$ python -q
>>> import numpy as np
>>> np.set_printoptions(precision=2, suppress=True, linewidth=140, legacy="1.25")
>>> data = np.load("dump.npy")
>>> print(data)
[[  7. -27.  -9. -12.  18.  -3.]
 [-27.  79.  27.  36. -54.   9.]
 [ -9.  27.   7.  12. -18.   3.]
 [-12.  36.  12.  14. -24.   4.]
 [ 18. -54. -18. -24.  34.  -6.]
 [ -3.   9.   3.   4.  -6.  -1.]]
>>> # symmetric
>>> ev, vecs = np.linalg.eigh(data)
>>> x0 = np.array([2, 1, 0, 2, 2, 1])
>>> print(x0 @ data @ x0 / (x0 @ x0), round(ev[0], 2), np.round(ev[-1], 2))
-2.0 -2.0 150.0
>>> print((np.sign(vecs[:, -1].round(6)) == np.sign(vecs[0, -1].round(6))).astype(int))
[1 0 0 0 1 0]
>>> print(np.linalg.norm(data, axis=1).argmax())
1
>>> print(round(float(np.linalg.norm(data, 2)), 2))
150.0
>>> print(np.linalg.norm(data, axis=0))
[ 36.55 109.51  36.55  48.7   73.02  12.33]
>>> rng = np.random.default_rng(267)
>>> other = data + rng.integers(-2, 3, (6, 1)) @ rng.integers(-2, 3, (1, 6))
>>> print(other)
[[  7. -27.  -9. -12.  18.  -3.]
 [-27.  79.  27.  36. -54.   9.]
 [-13.  23.   7.  12. -22.   5.]
 [-10.  38.  12.  14. -22.   3.]
 [ 20. -52. -18. -24.  36.  -7.]
 [ -7.   5.   3.   4. -10.   1.]]
>>> print(other - data)
[[ 0.  0.  0.  0.  0.  0.]
 [ 0.  0.  0.  0.  0.  0.]
 [-4. -4.  0.  0. -4.  2.]
 [ 2.  2.  0.  0.  2. -1.]
 [ 2.  2.  0.  0.  2. -1.]
 [-4. -4.  0.  0. -4.  2.]]
>>> print(np.round(np.linalg.svd(other - data, compute_uv=False), 2) + 0)
[11.4  0.   0.   0.   0.   0. ]
>>> print(data.ravel(order="F"))
[  7. -27.  -9. -12.  18.  -3. -27.  79.  27.  36. -54.   9.  -9.  27.   7.  12. -18.   3. -12.  36.  12.  14. -24.   4.  18. -54. -18.
 -24.  34.  -6.  -3.   9.   3.   4.  -6.  -1.]
>>> blk = data.reshape(6, 2, -1)
>>> print(blk.shape)
(6, 2, 3)
>>> print(np.einsum("ihd,ihd->ih", blk, blk))
[[ 859.  477.]
 [7699. 4293.]
 [ 859.  477.]
 [1584.  788.]
 [3564. 1768.]
 [  99.   53.]]
>>> print(blk.sum(axis=1))
[[ -5.  -9. -12.]
 [  9.  25.  36.]
 [  3.   9.  10.]
 [  2.  12.  16.]
 [ -6. -20. -24.]
 [  1.   3.   2.]]
>>> print(np.swapaxes(blk, 1, 2)[0])
[[  7. -12.]
 [-27.  18.]
 [ -9.  -3.]]
>>> print(np.einsum("ihd,jhd->hij", blk, blk).shape)
(2, 6, 6)
>>> A = np.loadtxt("case3.csv", delimiter=",")
>>> print(A)
[[-1.6  0.8 -1.5 -1.4  1.3 -1.7]
 [-0.9  0.5  0.5 -0.5  0.4  0.1]
 [-0.7  1.2  1.3 -0.3  0.1  0.9]
 [ 0.4  0.1  0.9  0.8 -0.5 -0.6]
 [ 0.   0.5 -1.5  0.2 -1.5  2.1]
 [ 0.   0.5  0.8 -2.7 -1.2  0.9]
 [-0.4 -1.   1.5  0.   1.5 -1.2]]
>>> other = A / np.sqrt((A ** 2).mean(axis=1, keepdims=True))
>>> print(np.linalg.matrix_rank(other) == np.linalg.matrix_rank(A))
True
>>> print(np.linalg.norm(other, axis=1))
[2.45 2.45 2.45 2.45 2.45 2.45 2.45]
>>> print(A.sum(axis=1))
[-4.1  0.1  2.5  1.1 -0.2 -1.7  0.4]
>>> print(np.linalg.matrix_rank(A))
6
>>> np.linalg.rank(A)
Traceback (most recent call last):
  File "<python-input-31>", line 1, in <module>
    np.linalg.rank(A)
    ^^^^^^^^^^^^^^
AttributeError: module 'numpy.linalg' has no attribute 'rank'
>>> print(np.abs(A).max())
2.7
>>> print(np.linalg.svd(A, compute_uv=False))
[4.36 3.62 3.17 1.88 1.16 0.4 ]
>>> print(np.count_nonzero(A))
39
>>> r0 = np.array([-3, -1, 1])
>>> print(np.polyval(r0, A[4]))
[  1.    -0.25  -4.25   0.68  -4.25 -14.33]
>>> print(np.cross(A[4, :3], A[5, :3]))
[ 1.15 -0.    0.  ]
>>> x0 = np.array([-2, -4, -5, 2, -1, -4])
>>> y = A @ x0
>>> print(y)
[ 10.2  -4.5 -14.2  -1.2  -1.  -13.8   0.6]
>>> y = y + 0.05 * rng.normal(size=7)
>>> print(y)
[ 10.16  -4.53 -14.22  -1.22  -1.05 -13.89   0.65]
>>> beta, *_ = np.linalg.lstsq(A, y)
>>> print(np.round(A.T @ (y - A @ beta), 2) + 0)
[0. 0. 0. 0. 0. 0.]
>>> print([round(float(np.linalg.norm(np.linalg.solve(A.T @ A + lam * np.eye(6), A.T @ y))), 2) for lam in (0, 1, 10, 100)])
[8.1, 6.37, 3.54, 0.7]
>>> print(round(float(np.linalg.norm(y - A @ beta)), 2))
0.01
>>> print(beta)
[-1.94 -4.   -5.01  2.01 -0.93 -3.98]
>>> M = np.load("x.npy")
>>> print(M)
[[10.04  4.73 -4.61  6.16]
 [-1.39 -3.18 -0.47 -2.48]
 [ 7.65  2.92 -3.8   6.82]
 [-3.71 -5.74 -3.05  1.89]
 [10.34  2.76 -1.82  4.18]
 [-2.09 -4.37 -3.96  2.15]
 [-1.04 -3.3  -2.79  1.83]
 [ 9.54  2.94 -4.19  4.93]
 [-2.9  -4.4  -3.55  3.71]
 [-2.04 -4.35 -0.11 -3.73]
 [10.02  3.3  -2.79  6.5 ]
 [-4.08 -5.02 -0.83 -1.96]
 [ 9.87  2.96 -3.24  4.66]
 [-2.65 -7.22 -4.33  3.45]
 [ 8.92  4.03 -1.32  5.72]
 [-2.87 -4.18 -2.47 -2.34]
 [-3.45 -3.97 -2.96  2.08]]
>>> Xs = M - M.mean(axis=0)
>>> vecs = np.linalg.svd(Xs)[2][:2]
>>> other = Xs - Xs @ vecs.T @ vecs
>>> print(np.diag(vecs.T @ vecs))
[0.67 0.33 0.22 0.79]
>>> print(np.round(np.linalg.norm(other) / np.linalg.norm(Xs), 2))
0.13
>>> print((Xs @ vecs.T).std(axis=0))
[7.64 2.35]
>>> x0 = np.array([-9, 7, 4, -1])
>>> y = M @ x0
>>> beta, lr = np.zeros(4), 1 / np.linalg.norm(M, 2) ** 2
>>> for i in range(60):
...     beta -= lr * M.T @ (M @ beta - y)
...     if i % 10 == 0: print(i, round(np.linalg.norm(M @ beta - y), 2))
... 
0 96.76
10 34.57
20 24.83
30 18.1
40 13.43
50 10.2
>>> print(beta)
[-8.02  5.63  5.24 -1.07]
>>> print(round(float(np.linalg.cond(M)), 2))
11.36
>>> x0 = np.array([0, 3, 2, 3])
>>> y = M @ x0
>>> print(np.round(np.linalg.pinv(M) @ M, 2) + 0)
[[1. 0. 0. 0.]
 [0. 1. 0. 0.]
 [0. 0. 1. 0.]
 [0. 0. 0. 1.]]
>>> y = y + 0.3 * rng.normal(size=17)
>>> print(y)
[ 23.28 -18.78  21.53 -17.27  17.45 -14.21 -10.2   15.    -9.   -24.77  23.64 -22.72  16.16 -20.57  26.48 -24.25 -11.35]
>>> beta, *_ = np.linalg.lstsq(M, y)
>>> print([round(float(np.linalg.norm(np.linalg.solve(M.T @ M + lam * np.eye(4), M.T @ y))), 2) for lam in (0, 1, 10, 100)])
[4.74, 4.65, 4.02, 2.54]
>>> print(beta)
[-0.07  3.08  1.96  3.03]
>>> Xs = (M - M.mean(axis=0)) / M.std(axis=0)
>>> print(Xs.std(axis=0))
[1. 1. 1. 1.]
>>> print(np.argwhere(np.abs(Xs) > 2))
[]
>>> beta = np.linalg.lstsq(np.delete(Xs, 3, axis=1), Xs[:, 3])[0]
>>> print(np.abs(beta).argmax())
2
>>> E = np.load("out18.npy")
>>> print(E)
[[ -5.48 -11.96   5.     0.63  -7.33]
 [ -5.09 -11.18   5.     0.73  -6.46]
 [ -2.06  -5.12   5.     1.49   0.37]
 [  3.61   6.22   5.     2.9   13.12]
 [ -8.14 -17.28   5.    -0.03 -13.31]
 [ -2.68  -6.35   5.     1.33  -1.02]
 [  5.33   9.65   5.     3.33  16.98]
 [ -6.49 -13.99   5.     0.38  -9.61]
 [  4.38   7.75   5.     3.09  14.85]
 [  2.18   3.36   5.     2.55   9.91]
 [ -2.25  -5.5    5.     1.44  -0.07]
 [ -2.23  -5.46   5.     1.44  -0.02]
 [  4.73   8.46   5.     3.18  15.64]]
>>> # looks like rank 2
>>> print(np.linalg.cond(E) > 100)
True
>>> U, sig, Vt = np.linalg.svd(data)
>>> print(sig)
[150.   2.   2.   2.   2.   2.]
>>> print(np.argmax(sig[:-1] / (sig[1:] + 1e-6)) + 1)
1
>>> other = U[:, :1] @ np.diag(sig[:1]) @ Vt[:1]
>>> print(np.linalg.matrix_rank(data, rtol=0.05))
1
>>> print(np.linalg.matrix_rank(other))
1
>>> print(round(float(np.linalg.norm(data - other, 2)), 2), np.round(sig[1], 2))
2.0 2.0
>>> feats = np.load("mat.npy")
>>> print(feats)
[[ 1 -3  2]
 [-3  9 -6]
 [ 2 -6  4]]
>>> # symmetric
>>> U, sig, Vt = np.linalg.svd(feats)
>>> vecs = Vt[:(sig > 1e-8).sum()]
>>> x0 = feats[2] + -1 * feats[1] + rng.integers(2) * np.eye(3)[0]
>>> print(x0)
[  5. -15.  10.]
>>> print(vecs.T @ vecs)
[[ 0.07 -0.21  0.14]
 [-0.21  0.64 -0.43]
 [ 0.14 -0.43  0.29]]
>>> def softmax(z):
...     e = np.exp(z - z.max(axis=-1, keepdims=True))
...     return e / e.sum(axis=-1, keepdims=True)
... 
>>> print(np.round(softmax(feats[1] + 5), 2) + 0)
[0. 1. 0.]
>>> print(np.round(softmax(10 * feats[1]), 2) + 0)
[0. 1. 0.]
>>> att = feats @ feats.T / np.sqrt(3)
>>> print(np.round(softmax(att), 2) + 0)
[[0. 0. 1.]
 [0. 1. 0.]
 [0. 0. 1.]]
>>> print(np.round(softmax(att + np.triu(np.full(att.shape, -np.inf), 1)), 2) + 0)
[[1. 0. 0.]
 [0. 1. 0.]
 [0. 0. 1.]]
>>> print(softmax(att).round(6).argmax(axis=1))
[2 1 2]
>>> print(softmax(att)[1] @ feats)
[-3.  9. -6.]
>>> print(np.round(np.sort(np.abs(np.linalg.eigvals(feats))), 2) + 0)
[ 0.  0. 14.]
>>> print(np.trace(feats))
14
>>> print(np.allclose(feats @ feats.T, feats.T @ feats))
True
>>> print(np.round(np.abs(np.linalg.eigvals(feats)).max(), 2))
14.0
>>> W0 = np.array([[-0.01, 0.02, -0.03, 0.1, 0.05, -0.12, 0.13],
...     [0.97, 1.07, 0.03, 2.91, -4.07, -8.93, -5.06],
...     [0.84, 0.98, -0.14, 3.09, -4.09, -9.12, -5.06],
...     [1.15, 1.06, 0.02, 2.86, -3.97, -9.02, -5.09],
...     [-1.08, 1.88, -1.03, 0.0, -3.02, -2.98, -0.98]])
>>> print(np.linalg.svd(W0, compute_uv=False))
[20.45  3.05  0.32  0.18  0.08]
>>> print(W0.shape)
(5, 7)
>>> print(round(np.linalg.norm(W0), 2))
20.68
>>> print(W0.sum(axis=0))
[  1.87   5.01  -1.15   8.96 -15.1  -30.17 -16.06]
>>> print(W0.mean(axis=0))
[ 0.37  1.   -0.23  1.79 -3.02 -6.03 -3.21]
>>> W1 = np.array([[-1, 4, 4, -3],
...     [0, -3, -5, -1],
...     [3, -3, -2, -3],
...     [-2, 2, -3, 3],
...     [0, 2, 3, 2],
...     [-4, 5, 4, 0],
...     [-5, -5, -1, 4]])
>>> beta = np.array([0, 1, 8, 6])
>>> hid = np.maximum(W0 @ W1 + beta, 0)
>>> print(np.linalg.matrix_rank(hid))
3
>>> basis = np.array([[3, 2], [3, -3], [0, 2], [-1, 3]])
>>> print(hid @ basis)
[[ -6.9   35.26]
 [162.96 108.64]
 [163.02 108.68]
 [164.16 109.44]
 [ 43.94  31.09]]
